>>> import numpy as np
>>> import numpy.linalg as la
>>> np.set_printoptions(precision=2, suppress=True, linewidth=200, floatmode="fixed")
>>> Q, _ = la.qr(np.array([[-0.4, 0.7, 2.0, -2.3],
...     [-0.7, -2.1, 0.9, 0.5],
...     [3.1, 0.2, -1.6, -0.4],
...     [-1.2, 0.5, 0.6, -1.6]]))
>>> vecs, _ = la.qr(np.array([[0.0, 0.7, -0.1, -0.9],
...     [0.5, -0.2, 0.4, 0.5],
...     [-0.1, 0.4, -0.3, 1.0],
...     [1.8, -0.5, 1.0, -2.0]]))
>>> s = 5 * 0.5 ** np.arange(4)
>>> arr = Q[:, :4] * s @ vecs[:4]
>>> arr
array([[-0.25, -1.12,  1.02, -0.23],
       [ 0.44, -0.93, -1.29,  1.89],
       [-0.21,  3.92,  2.00,  1.11],
       [-0.72, -1.52, -0.60, -0.84]])
>>> Q, vecs = la.qr(arr[:, :1])[0], la.qr(arr[:, 1:])[0]
>>> s = la.svd(Q.T @ vecs, compute_uv=False)
>>> s
array([0.70])
>>> (s > 0.9).sum()
np.int64(0)
>>> W0 = np.loadtxt("data.csv", delimiter=",")
>>> W0
array([[-10.57,   8.10,  -0.80],
       [ -8.80,   5.66,   0.27],
       [  3.17,  -1.11,  -2.23],
       [  2.93,  -2.15,  -3.25],
       [  4.12,  -0.42,  -3.35],
       [  5.30,  -0.74,  -2.43],
       [  3.89,  -0.27,  -3.34],
       [-11.02,   7.36,  -0.24],
       [-10.33,   5.97,  -0.29],
       [-10.90,   9.13,  -0.50],
       [  4.65,  -2.20,  -2.65],
       [ -8.45,   6.81,  -0.13],
       [  2.52,   1.75,  -3.47],
       [-10.11,   6.07,   0.22],
       [  4.87,   1.20,  -1.41],
       [  4.70,   0.21,  -1.25],
       [-10.47,   6.62,   0.44],
       [ -9.56,   8.66,  -0.80],
       [-11.16,   6.62,  -0.99],
       [ -8.12,   6.29,   0.71],
       [ -8.80,   6.90,   0.16],
       [  3.41,  -0.21,  -1.19]])
>>> Q, vecs = la.qr(W0[:, :2])[0], la.qr(W0[:, 2:])[0]
>>> s = la.svd(Q.T @ vecs, compute_uv=False)
>>> (s > 0.9).sum()
np.int64(0)
>>> s
array([0.71])
>>> A = np.load("block8.npy")
>>> A
array([[-0.41,  0.22, -0.53],
       [-0.31, -0.18, -1.14],
       [-0.17, -0.18, -1.14],
       [-0.66,  0.02, -0.85],
       [-0.55, -0.16, -0.89],
       [-0.30,  0.26, -1.04],
       [-0.16,  0.36, -0.94],
       [ 1.58, -1.48, -1.26],
       [ 2.01, -1.47, -1.41],
       [ 1.79, -1.71, -0.59],
       [ 1.91, -0.93, -1.12],
       [ 1.78, -1.95, -1.28],
       [ 1.75, -0.69, -0.68],
       [ 1.97, -0.87, -0.99],
       [-0.91, -2.02, -2.63],
       [ 0.15, -2.62, -3.09],
       [-0.36, -2.03, -2.32],
       [ 0.37, -2.49, -3.05],
       [-0.17, -2.25, -2.69],
       [ 0.32, -1.73, -2.61],
       [-0.35, -1.82, -2.24]])
>>> Q = arr.astype(float).copy()
>>> for j in range(4):
...     Q[:, j] -= Q[:, :j] @ (Q[:, :j].T @ Q[:, j])
...     Q[:, j] /= la.norm(Q[:, j])
... 
>>> Q.round(2) + 0
array([[-0.27, -0.24,  0.85,  0.39],
       [ 0.49, -0.22, -0.27,  0.80],
       [-0.23,  0.89,  0.00,  0.39],
       [-0.79, -0.32, -0.46,  0.25]])
